% ipython --no-banner

In [1]: import numpy as np

In [2]: from numpy import linalg as LA

In [3]: np.set_printoptions(precision=2, suppress=True, linewidth=100, legacy="1.25")

In [4]: tidy = lambda a: np.round(a, 2) + 0

In [5]: mat = np.loadtxt("block14.csv", delimiter=",")

In [6]: print(mat)
[[  0.6   1.2  -1.5  -1.4  -0.7  -0.5  -1.4   0.4   1.2]
 [ -0.8  -0.6  -2.1  -0.3  -1.2   0.5   1.8   0.6  -1.7]
 [ -1.1   0.3   0.8  -1.8  -0.8  -1.    1.3   1.5   0. ]
 [ -0.4   0.4  -1.1  -1.3  -0.3  -0.1   0.3  -0.1   0.8]
 [ -0.5   0.4   1.5   0.   -1.2   0.1   0.    0.4  -0.9]
 [  2.    1.6  -0.9   0.8  -0.8   0.4  -1.2   1.3   0.5]
 [  0.9   0.6   0.6  -0.2   0.7  -1.6  -0.3  -0.9   0.9]
 [  1.9  -1.9  -1.1   0.    0.2  -0.4  -1.3  -0.4   0.8]
 [ -0.5   0.3   0.5   1.2  -1.5  -0.1  -0.6   1.    2.1]
 [ -0.3   0.4   1.2  -1.2  -1.    1.4   1.1  -2.4  -0.8]
 [ -1.    0.2  -1.1   1.2  -0.1   0.1   1.1  -0.5   1. ]
 [  1.7  -1.2   0.1  -0.3   0.   -0.2  -1.    0.9   1.7]
 [  6.  -30.    2.  -12.  -28.    4.   -8.    8.   26. ]
 [  2.4   0.1   1.    1.2  -1.4  -1.    0.2   0.    0.1]
 [  0.3   1.2   0.7   0.    0.6   0.   -0.8  -0.5   0.8]
 [  0.4  -0.1   0.3   0.5   0.4  -0.1  -0.8   0.   -0.6]]

In [7]: th = np.radians(30)

In [8]: r_ = np.eye(9)

In [9]: r_[6, 6] = r_[2, 2] = np.cos(th)

In [10]: r_[6, 2], r_[2, 6] = -np.sin(th), np.sin(th)

In [11]: print(tidy(r_))
[[ 1.    0.    0.    0.    0.    0.    0.    0.    0.  ]
 [ 0.    1.    0.    0.    0.    0.    0.    0.    0.  ]
 [ 0.    0.    0.87  0.    0.    0.    0.5   0.    0.  ]
 [ 0.    0.    0.    1.    0.    0.    0.    0.    0.  ]
 [ 0.    0.    0.    0.    1.    0.    0.    0.    0.  ]
 [ 0.    0.    0.    0.    0.    1.    0.    0.    0.  ]
 [ 0.    0.   -0.5   0.    0.    0.    0.87  0.    0.  ]
 [ 0.    0.    0.    0.    0.    0.    0.    1.    0.  ]
 [ 0.    0.    0.    0.    0.    0.    0.    0.    1.  ]]

In [12]: M2 = mat @ r_.T

In [13]: print(np.allclose(LA.norm(mat, axis=1), LA.norm(M2, axis=1)))
True

In [14]: print(np.allclose(mat @ mat.T, M2 @ M2.T))
True

In [15]: print(tidy(np.abs(M2 - mat).max(axis=0)))
[0.   0.   4.27 0.   0.   0.   0.94 0.   0.  ]

In [16]: print(tidy(LA.norm(r_, axis=0)))
[1. 1. 1. 1. 1. 1. 1. 1. 1.]

In [17]: print(tidy(r_ @ r_.T))
[[1. 0. 0. 0. 0. 0. 0. 0. 0.]
 [0. 1. 0. 0. 0. 0. 0. 0. 0.]
 [0. 0. 1. 0. 0. 0. 0. 0. 0.]
 [0. 0. 0. 1. 0. 0. 0. 0. 0.]
 [0. 0. 0. 0. 1. 0. 0. 0. 0.]
 [0. 0. 0. 0. 0. 1. 0. 0. 0.]
 [0. 0. 0. 0. 0. 0. 1. 0. 0.]
 [0. 0. 0. 0. 0. 0. 0. 1. 0.]
 [0. 0. 0. 0. 0. 0. 0. 0. 1.]]

In [18]: print(r_[:, 0] @ r_[:, 2])
0.0

In [19]: print(tidy(r_.T @ r_))
[[1. 0. 0. 0. 0. 0. 0. 0. 0.]
 [0. 1. 0. 0. 0. 0. 0. 0. 0.]
 [0. 0. 1. 0. 0. 0. 0. 0. 0.]
 [0. 0. 0. 1. 0. 0. 0. 0. 0.]
 [0. 0. 0. 0. 1. 0. 0. 0. 0.]
 [0. 0. 0. 0. 0. 1. 0. 0. 0.]
 [0. 0. 0. 0. 0. 0. 1. 0. 0.]
 [0. 0. 0. 0. 0. 0. 0. 1. 0.]
 [0. 0. 0. 0. 0. 0. 0. 0. 1.]]

In [20]: M2 = np.c_[mat[:, :1] @ np.array([[4]]), np.array([2, 2, 2, 3, 1, 0, 0, 1, 3, 0, 1, 3, 0, 2, 0, 1])]

In [21]: print(M2)
[[ 2.4  2. ]
 [-3.2  2. ]
 [-4.4  2. ]
 [-1.6  3. ]
 [-2.   1. ]
 [ 8.   0. ]
 [ 3.6  0. ]
 [ 7.6  1. ]
 [-2.   3. ]
 [-1.2  0. ]
 [-4.   1. ]
 [ 6.8  3. ]
 [24.   0. ]
 [ 9.6  2. ]
 [ 1.2  0. ]
 [ 1.6  1. ]]

In [22]: print(tidy(LA.norm(M2 - mat @ LA.lstsq(mat, M2)[0], axis=0)))
[0.  5.3]

In [23]: print(LA.matrix_rank(M2))
2

In [24]: print(tidy(mat.mean(axis=0)))
[ 0.73 -1.69  0.06 -0.85 -2.19  0.09 -0.6   0.58  1.99]

In [25]: np.zeros(16, 9)
Traceback (most recent call last):
  Cell In[25], line 1
    np.zeros(16, 9)
TypeError: Cannot interpret '9' as a data type


In [26]: print(np.abs(mat).max())
30.0

In [27]: rng = np.random.default_rng(69755)

In [28]: z = rng.permutation(9)

In [29]: M2 = mat[:, z] * rng.choice([-1, 1], 9)

In [30]: print(M2)
[[  1.5   1.2  -1.2   0.4  -0.7  -1.4  -1.4  -0.5   0.6]
 [  2.1  -1.7   0.6   0.6  -1.2   1.8  -0.3   0.5  -0.8]
 [ -0.8   0.   -0.3   1.5  -0.8   1.3  -1.8  -1.   -1.1]
 [  1.1   0.8  -0.4  -0.1  -0.3   0.3  -1.3  -0.1  -0.4]
 [ -1.5  -0.9  -0.4   0.4  -1.2   0.    0.    0.1  -0.5]
 [  0.9   0.5  -1.6   1.3  -0.8  -1.2   0.8   0.4   2. ]
 [ -0.6   0.9  -0.6  -0.9   0.7  -0.3  -0.2  -1.6   0.9]
 [  1.1   0.8   1.9  -0.4   0.2  -1.3   0.   -0.4   1.9]
 [ -0.5   2.1  -0.3   1.   -1.5  -0.6   1.2  -0.1  -0.5]
 [ -1.2  -0.8  -0.4  -2.4  -1.    1.1  -1.2   1.4  -0.3]
 [  1.1   1.   -0.2  -0.5  -0.1   1.1   1.2   0.1  -1. ]
 [ -0.1   1.7   1.2   0.9   0.   -1.   -0.3  -0.2   1.7]
 [ -2.   26.   30.    8.  -28.   -8.  -12.    4.    6. ]
 [ -1.    0.1  -0.1   0.   -1.4   0.2   1.2  -1.    2.4]
 [ -0.7   0.8  -1.2  -0.5   0.6  -0.8   0.    0.    0.3]
 [ -0.3  -0.6   0.1   0.    0.4  -0.8   0.5  -0.1   0.4]]

In [31]: U, _, Vh = LA.svd(mat.T @ M2)

In [32]: print(tidy(U @ Vh))
[[ 0.  0.  0.  0.  0.  0.  0.  0.  1.]
 [ 0.  0. -1.  0.  0.  0.  0.  0.  0.]
 [-1.  0.  0.  0.  0.  0.  0.  0.  0.]
 [ 0.  0.  0.  0.  0.  0.  1.  0.  0.]
 [ 0.  0.  0.  0.  1.  0.  0.  0.  0.]
 [ 0.  0.  0.  0.  0.  0.  0.  1.  0.]
 [ 0.  0.  0.  0.  0.  1.  0.  0.  0.]
 [ 0.  0.  0.  1.  0.  0.  0.  0.  0.]
 [ 0.  1.  0.  0.  0.  0.  0.  0.  0.]]

In [33]: print(tidy(LA.lstsq(mat, M2)[0]))
[[ 0.  0.  0.  0.  0.  0.  0.  0.  1.]
 [ 0.  0. -1.  0.  0.  0.  0.  0.  0.]
 [-1.  0.  0.  0.  0.  0.  0.  0.  0.]
 [ 0.  0.  0.  0.  0.  0.  1.  0.  0.]
 [ 0.  0.  0.  0.  1.  0.  0.  0.  0.]
 [ 0.  0.  0.  0.  0.  0.  0.  1.  0.]
 [ 0.  0.  0.  0.  0.  1.  0.  0.  0.]
 [ 0.  0.  0.  1.  0.  0.  0.  0.  0.]
 [ 0.  1.  0.  0.  0.  0.  0.  0.  0.]]

In [34]: m1 = np.load("dump.npy")

In [35]: print(m1)
[[15 22  0  0  0  0 28]
 [17  8  0  0  2  7 13]
 [19 27  4  6  0  0 29]
 [20 13  0  0  3  0 14]
 [32 24  0  4  4  8 24]
 [26 17 12 13  5  9 12]
 [22 11 11 11  5 11  7]
 [27  9  7 18  7 24  5]
 [25 24  0  3  1  1 26]
 [21 10  0 13  3 19 12]
 [26 18  8 16  4 12 15]
 [26  9  7  9  7 17  5]
 [30 21  0  0  4  7 22]
 [24 22 15 12  3  0 17]
 [25 17 12  4  5  2 12]
 [24 12  0  0  4  8 15]
 [15  7 11 12  3 10  5]
 [13 19  0  0  0  0 26]
 [13 13  7  6  0  0 14]
 [26 10  0  0  6 12 10]
 [15  6  0  0  1 13 13]
 [12 19  0  1  0  0 24]
 [20 10  0  0  3  8 13]
 [17  8  0  0  2  7 13]
 [29 23 10  0  5  0 18]
 [31 22 11  5  6  3 16]
 [26 18  5  8  4  8 16]
 [26 14  1  2  5 10 13]
 [19  7  0  0  3 10 12]
 [19  7  0  0  3 10 12]
 [27 22  3  7  3  5 21]
 [15  7  8  4  3  6  6]
 [19 14  2  1  2  3 15]
 [26 13  5  0  6  7 10]]

In [36]: vec = np.array([-3, 3, 2, -2, -1, -3, -3])

In [37]: rhs = m1 @ vec

In [38]: beta, lr = np.zeros(7), 1 / LA.norm(m1, 2) ** 2

In [39]: for i in range(4):
    ...:     beta -= lr * m1.T @ (m1 @ beta - rhs)
    ...:     if i % 1 == 0: print(i, round(LA.norm(m1 @ beta - rhs), 2))
    ...: 
0 181.23
1 171.36
2 162.31
3 154.0

In [40]: print(tidy(LA.cond(m1)))
81.91

In [41]: print(tidy(beta))
[-2.1  -0.95 -0.19 -0.55 -0.38 -1.22 -1.06]

In [42]: gram = np.cov(m1, rowvar=False)

In [43]: print(np.argsort(-m1.std(axis=0).round(6), kind="stable"))
[6 1 5 0 3 2 4]

In [44]: print(tidy(np.corrcoef(m1[:, 0], m1[:, 6])[0, 1]))
-0.03

In [45]: print(np.argwhere(np.triu(np.abs(np.corrcoef(m1.T)) > 0.8, 1)))
[[1 6]]

In [46]: cen = m1 - m1.mean(axis=0)

In [47]: V = LA.svd(cen)[2][:1]

In [48]: M2 = cen - cen @ V.T @ V

In [49]: print(LA.norm(M2, axis=1).round(6).argmax())
13

In [50]: print(tidy(np.diag(V.T @ V)))
[0.   0.27 0.01 0.06 0.01 0.25 0.39]

In [51]: print(tidy(M2.std(axis=0)))
[5.51 3.43 4.59 4.79 1.65 3.22 2.01]

In [52]: print(tidy(np.cov(cen @ V.T, rowvar=False)))
99.28

In [53]: cen = m1 - m1.mean(axis=0)

In [54]: U, sv, Vh = LA.svd(cen, full_matrices=False)

In [55]: print(tidy(sv ** 2 / (sv ** 2).sum()))
[0.48 0.28 0.14 0.09 0.01 0.   0.  ]

In [56]: print(tidy(cen.mean(axis=0)))
[0. 0. 0. 0. 0. 0. 0.]

In [57]: print(np.abs(Vh[0]).argmax())
6

In [58]: print(tidy(sv))
[57.24 43.32 30.68 24.97  7.2   3.83  2.07]

In [59]: print(tidy(np.abs(Vh[-1])))
[0.02 0.42 0.04 0.16 0.76 0.17 0.42]

In [60]: print(LA.matrix_rank(cen))
7

In [61]: print(tidy((sv ** 2).sum() ** 2 / (sv ** 4).sum()))
2.97

In [62]: print(tidy(Vh[0] * np.sign(Vh[0, np.abs(Vh[0]).argmax()])))
[-0.02  0.52 -0.12 -0.24 -0.12 -0.5   0.63]

In [63]: F = np.load("x.npy")

In [64]: print(F)
[[ 1.51  1.13  1.7   2.56  0.86  2.57]
 [-4.37  6.32  2.87  3.54  1.68 -2.51]
 [-0.21  2.97  0.1  -6.29 -0.42 -1.57]
 [-3.41  0.78  1.78  0.23  3.09 -2.56]
 [-0.32  1.46 -1.76 -1.5   5.77 -0.63]
 [-2.8   1.86  1.86 -1.96 -5.68 -0.32]
 [ 2.68 -0.02 -1.47  2.95 -6.62  3.09]
 [ 2.56 -3.29 -1.83  1.18  0.43  0.58]
 [ 1.21  0.76 -0.98  4.63 -2.14  0.01]
 [ 1.97  0.65 -0.7  -1.8   1.18  3.25]
 [-1.02 -2.69 -0.86 -3.31 -1.09  1.46]
 [-1.68  1.93 -1.3  -0.35 -1.25  2.26]
 [ 3.69 -1.68 -1.59 -3.26 -0.44 -3.06]
 [-1.5   1.65 -1.51  2.13 -1.55  0.49]
 [-2.   -3.64 -1.65 -1.09  1.02  0.59]
 [-0.49  0.75 -0.2   4.06  1.27 -2.71]
 [ 0.26  1.11 -1.55  0.01 -1.17 -1.34]
 [ 1.86 -1.05  3.05  4.24 -0.75 -0.53]
 [ 0.03  0.22  0.11  5.31  3.67  0.56]
 [-3.19 -4.89  1.15 -6.19 -2.42 -0.06]
 [-1.11  1.26  3.71 -1.4  -4.5  -1.76]
 [ 2.99  2.76  1.86 -5.81  1.07 -3.  ]
 [-2.09  4.93 -1.35  1.78  0.31 -1.69]
 [ 2.65  1.15 -0.64  2.52  2.94 -3.61]
 [ 4.02 -0.84 -0.19  5.24 -2.02  3.18]
 [ 2.18 -0.13 -0.68  4.13  0.77  2.03]
 [-0.07 -1.79 -2.4  -0.71  5.83  3.6 ]
 [-3.98  0.21 -1.48  1.77  0.08 -3.75]
 [-2.75 -5.32 -0.58 -2.34 -1.34  5.12]
 [-0.06  0.08  1.45  5.93 -1.72 -4.37]
 [ 0.3  -1.88  0.32  3.78 -0.47  1.15]
 [ 0.82  0.12 -1.56  1.91  0.48  0.36]
 [ 2.81 -1.06  1.67  2.85  1.45  0.1 ]
 [-1.58  6.68 -0.08 -0.02  0.05  2.17]
 [-1.41 -1.03  0.76  4.98 -3.44 -0.46]
 [-1.05 -4.6  -0.39  0.65 -2.18 -1.  ]
 [-1.02 -3.86  0.85 -4.49  2.24 -2.51]
 [ 1.84  3.44 -2.53  2.98  0.39  1.38]
 [-3.69  3.47  0.07 -1.28  0.44 -1.76]]

In [65]: P = F @ LA.solve(F.T @ F, F.T)

In [66]: print(tidy(P @ F[:, 0]))
[ 1.51 -4.37 -0.21 -3.41 -0.32 -2.8   2.68  2.56  1.21  1.97 -1.02 -1.68  3.69 -1.5  -2.   -0.49
  0.26  1.86  0.03 -3.19 -1.11  2.99 -2.09  2.65  4.02  2.18 -0.07 -3.98 -2.75 -0.06  0.3   0.82
  2.81 -1.58 -1.41 -1.05 -1.02  1.84 -3.69]

In [67]: print(tidy(np.trace(P)))
6.0

In [68]: print(np.allclose(P @ P, P))
True

In [69]: print(LA.matrix_rank(np.eye(39) - P))
33

In [70]: print(tidy(np.diag(P)))
[0.13 0.31 0.16 0.15 0.15 0.19 0.28 0.09 0.09 0.1  0.06 0.09 0.25 0.08 0.11 0.09 0.07 0.18 0.14
 0.21 0.2  0.29 0.15 0.16 0.16 0.07 0.24 0.23 0.27 0.21 0.06 0.03 0.12 0.22 0.13 0.13 0.15 0.14
 0.11]
